>>> import numpy as np
>>> np.set_printoptions(precision=2, suppress=True, linewidth=160)
>>> arr = np.loadtxt("data.csv", delimiter=",")
>>> arr
array([[ 4.,  5.,  6.,  7.,  8.,  9.],
       [10., 11., 12., 13., 14., 15.],
       [16., 17., 18., 19., 20., 21.],
       [22., 23., 24., 25., 26., 27.],
       [28., 29., 30., 31., 32., 33.],
       [34., 35., 36., 37., 38., 39.],
       [40., 41., 42., 43., 44., 45.],
       [46., 47., 48., 49., 50., 51.],
       [52., 53., 54., 55., 56., 57.],
       [58., 59., 60., 61., 62., 63.],
       [64., 65., 66., 67., 68., 69.]])
>>> left, s, VT = np.linalg.svd(arr)
>>> s.round(2) + 0
array([334.43,   6.39,   0.  ,   0.  ,   0.  ,   0.  ])
>>> M2 = left[:, :2] @ np.diag(s[:2]) @ VT[:2]
>>> np.linalg.matrix_rank(arr, rtol=0.05)
np.int64(1)
>>> round(np.abs(arr - M2).max(), 2)
np.float64(0.0)
>>> np.linalg.matrix_rank(M2)
np.int64(2)
>>> J = np.load("x.npy")
>>> J
array([[0, 0, 0, 1, 1, 3, 3, 2, 2, 3, 1],
       [0, 0, 0, 0, 1, 1, 3, 3, 2, 2, 3],
       [0, 0, 0, 0, 0, 1, 1, 3, 3, 2, 2],
       [1, 0, 0, 0, 0, 0, 1, 1, 3, 3, 2],
       [1, 1, 0, 0, 0, 0, 0, 1, 1, 3, 3],
       [3, 1, 1, 0, 0, 0, 0, 0, 1, 1, 3],
       [3, 3, 1, 1, 0, 0, 0, 0, 0, 1, 1],
       [2, 3, 3, 1, 1, 0, 0, 0, 0, 0, 1],
       [2, 2, 3, 3, 1, 1, 0, 0, 0, 0, 0],
       [3, 2, 2, 3, 3, 1, 1, 0, 0, 0, 0],
       [1, 3, 2, 2, 3, 3, 1, 1, 0, 0, 0]])
>>> # symmetric, so the eigenvalues are real
>>> np.trace(J)
np.int64(0)
>>> round(np.linalg.det(J), 2)
np.float64(-8710.0)
>>> np.allclose(J @ J.T, J.T @ J)
True
>>> vec = np.array([2, -1, 0, 0, -2, 1, -2, 2, -2, 2, -1])
>>> target = J @ vec
>>> coef, lr = np.zeros(11), 1 / np.linalg.norm(J, 2) ** 2
>>> for i in range(200):
...     coef -= lr * J.T @ (J @ coef - target)
...     if i % 50 == 0: print(i, round(np.linalg.norm(J @ coef - target), 2))
... 
0 7.96
50 2.67
100 1.68
150 1.2
>>> coef
array([ 0.85,  0.05, -0.88,  1.08, -2.27,  0.91, -1.46,  0.47, -0.83,  1.1 , -0.02])
>>> [round(float(np.linalg.det(J[:i, :i])), 2) + 0 for i in range(1, 12)]
[0.0, 0.0, 0.0, 0.0, 0.0, -1.0, -4.0, -7.0, 260.0, -4225.0, -8710.0]
>>> np.round(np.linalg.eigvalsh(J).min(), 2)
np.float64(-9.8)
>>> K = np.load("case9.npy")
>>> K
array([[-3, -1,  2, -3],
       [-1, -3, -1,  2],
       [ 2, -1, -3, -1],
       [-3,  2, -1, -3]])
>>> np.allclose(K, K.T)
True
>>> round(np.abs(np.linalg.eigvals(K)).max(), 2)
np.float64(6.41)
>>> np.allclose(K @ K.T, K.T @ K)
True
>>> proj = np.triu(np.array([[1, 1, 0, 2], [2, -1, 1, 1], [2, -1, 2, 0], [-1, 2, 2, 1]]), 1) + np.eye(4)
>>> M2 = proj @ K @ np.linalg.inv(proj)
>>> np.poly(M2)
array([   1.,   12.,   34.,  -44., -207.])
>>> np.trace(M2), np.trace(K)
(np.float64(-12.0), np.int64(-12))
>>> M2
array([[-10.,  10., -11.,   3.],
       [ -2.,   0.,  -5.,   2.],
       [  2.,  -3.,   0.,  -2.],
       [ -3.,   5.,  -6.,  -2.]])
>>> np.all(np.linalg.eigvalsh(K) > 0)
np.False_
>>> evals, V = np.linalg.eig(K)
>>> evals
array([ 2.16, -6.41, -4.16, -3.59])
>>> np.round(np.prod(evals), 2)
np.float64(-207.0)
>>> np.round(K @ V[:, 0] - evals[0] * V[:, 0], 2) + 0
array([0., 0., 0., 0.])
>>> np.sort(np.linalg.eigvals(np.linalg.inv(K)))
array([-0.28, -0.24, -0.16,  0.46])
>>> np.sort(np.linalg.eigvals(K.T))
array([-6.41, -4.16, -3.59,  2.16])
>>> X = np.load("dump.npy")
>>> X
array([[  0,   0,   0,   0,   0,   0],
       [  0,   0,   0,   0,   0,   0],
       [  0,   0,   0,   0,   0,   0],
       [  0,  -4,   4,   0,   0,   0],
       [  8,   4, -10,   0,   0,   0],
       [  0,  -2, -10,   0,   0,   0]])
>>> left, s, VT = np.linalg.svd(X)
>>> np.argmax(s[:-1] / (s[1:] + 1e-6)) + 1
np.int64(3)
>>> s
array([16.12,  6.57,  3.63,  0.  ,  0.  ,  0.  ])
>>> M2 = left[:, :3] @ np.diag(s[:3]) @ VT[:3]
>>> np.linalg.matrix_rank(M2)
np.int64(3)
>>> np.linalg.matrix_rank(X, rtol=0.05)
np.int64(3)
>>> round(float(np.linalg.norm(X - M2, 2)), 2), s[3]
(0.0, np.float64(0.0))
>>> M2.round(2) + 0
array([[  0.,   0.,   0.,   0.,   0.,   0.],
       [  0.,   0.,   0.,   0.,   0.,   0.],
       [  0.,   0.,   0.,   0.,   0.,   0.],
       [  0.,  -4.,   4.,   0.,   0.,   0.],
       [  8.,   4., -10.,   0.,   0.,   0.],
       [  0.,  -2., -10.,   0.,   0.,   0.]])
>>> m1 = np.load("a.npy")
>>> m1
array([[-1.,  1.,  1.,  1.],
       [ 1., -1.,  1.,  1.],
       [ 1.,  1., -1.,  1.],
       [ 1.,  1.,  1., -1.]])
>>> # symmetric
>>> (m1 @ m1)[0]
array([4., 0., 0., 0.])
>>> np.fft.fft(m1[0])
array([ 2.+0.j, -2.+0.j, -2.+0.j, -2.+0.j])
>>> vec = np.array([-2, -2, 0, -1])
>>> m1 @ (2 * vec)
array([ -2.,  -2., -10.,  -6.])
>>> m1 * vec
array([[ 2., -2.,  0., -1.],
       [-2.,  2.,  0., -1.],
       [-2., -2., -0., -1.],
       [-2., -2.,  0.,  1.]])
>>> (m1 * vec).sum(axis=1)
array([-1., -1., -5., -3.])
>>> m1.T @ m1
array([[4., 0., 0., 0.],
       [0., 4., 0., 0.],
       [0., 0., 4., 0.],
       [0., 0., 0., 4.]])
>>> m1 @ m1.T
array([[4., 0., 0., 0.],
       [0., 4., 0., 0.],
       [0., 0., 4., 0.],
       [0., 0., 0., 4.]])
>>> np.linalg.svd(m1, compute_uv=False)
array([2., 2., 2., 2.])
>>> m1[:, 1] @ m1[:, 3]
np.float64(0.0)
>>> f = np.array([4, 2, 0, 2])
>>> M2 = m1 + np.outer(f, np.eye(4)[2])
>>> round(np.linalg.det(M2) / np.linalg.det(m1), 2), np.round(1 + np.linalg.solve(m1, f)[2], 2)
(np.float64(3.0), np.float64(3.0))
>>> np.linalg.matrix_rank(M2 - m1)
np.int64(1)
>>> np.linalg.matrix_rank(np.linalg.inv(M2) - np.linalg.inv(m1), tol=1e-8)
np.int64(1)
>>> W0 = np.load("mat.npy")
>>> W0
array([[-0.6 , -1.19, -0.63,  2.56, -1.59],
       [-1.41, -6.92, -2.73, -0.87,  3.99],
       [ 0.21,  0.07,  4.07, -7.21,  6.48],
       [-0.89, -1.61,  0.74,  2.  , -0.68],
       [-0.13,  0.96, -3.12,  7.39, -7.08],
       [-0.73, -4.58, -1.14, -3.28,  4.96],
       [-0.27,  1.73, -0.78,  6.98, -6.83],
       [ 1.02,  2.9 ,  1.87, -3.7 ,  1.78],
       [-0.83, -0.69,  0.1 ,  4.09, -3.  ],
       [-0.02, -2.09,  2.11, -7.61,  7.7 ],
       [ 0.32,  3.11,  1.37,  2.53, -3.47],
       [-0.01, -2.28,  0.51, -5.66,  5.97],
       [-0.1 , -1.32, -2.64,  1.69, -1.1 ],
       [-0.1 , -0.7 ,  2.19, -3.98,  4.01],
       [ 0.21, -3.  , -1.78, -5.3 ,  5.69],
       [-0.82, -2.98,  0.6 , -1.61,  3.02],
       [ 0.7 , -0.37, -1.16, -4.34,  3.6 ],
       [-0.59, -1.38, -2.18,  4.52, -3.27],
       [ 0.73, -0.6 , -2.71, -2.39,  1.92],
       [ 0.  , -0.18, -1.62,  1.89, -1.69],
       [ 0.81,  3.61,  4.21, -4.12,  2.09],
       [-0.99, -2.53,  1.3 , -0.11,  1.59],
       [-0.61,  0.88, -2.7 , 10.21, -9.32],
       [-0.27, -3.11, -1.42, -2.49,  3.49],
       [-0.02,  2.32, -0.51,  5.69, -6.03],
       [ 0.78,  2.78, -2.21,  3.49, -4.69],
       [-0.91, -1.19,  3.89, -1.78,  2.68],
       [-0.81, -0.68,  0.11,  4.15, -2.99],
       [-0.1 , -1.08, -1.01, -0.17,  0.58],
       [-0.68,  0.61,  2.7 ,  2.37, -1.91],
       [ 1.1 ,  3.4 , -1.89,  2.19, -3.92],
       [ 0.6 ,  1.38,  2.21, -4.5 ,  3.28],
       [-0.7 , -2.3 , -1.58,  2.39, -0.99],
       [-0.9 , -3.91,  1.18, -3.71,  5.3 ]])
>>> proj = W0 @ np.linalg.solve(W0.T @ W0, W0.T)
>>> proj @ W0[:, 1]
array([-1.19, -6.92,  0.07, -1.61,  0.96, -4.58,  1.73,  2.9 , -0.69, -2.09,  3.11, -2.28, -1.32, -0.7 , -3.  , -2.98, -0.37, -1.38, -0.6 , -0.18,  3.61,
       -2.53,  0.88, -3.11,  2.32,  2.78, -1.19, -0.68, -1.08,  0.61,  3.4 ,  1.38, -2.3 , -3.91])
>>> np.round(np.trace(proj), 2)
np.float64(5.0)
>>> np.allclose(proj @ proj, proj)
True
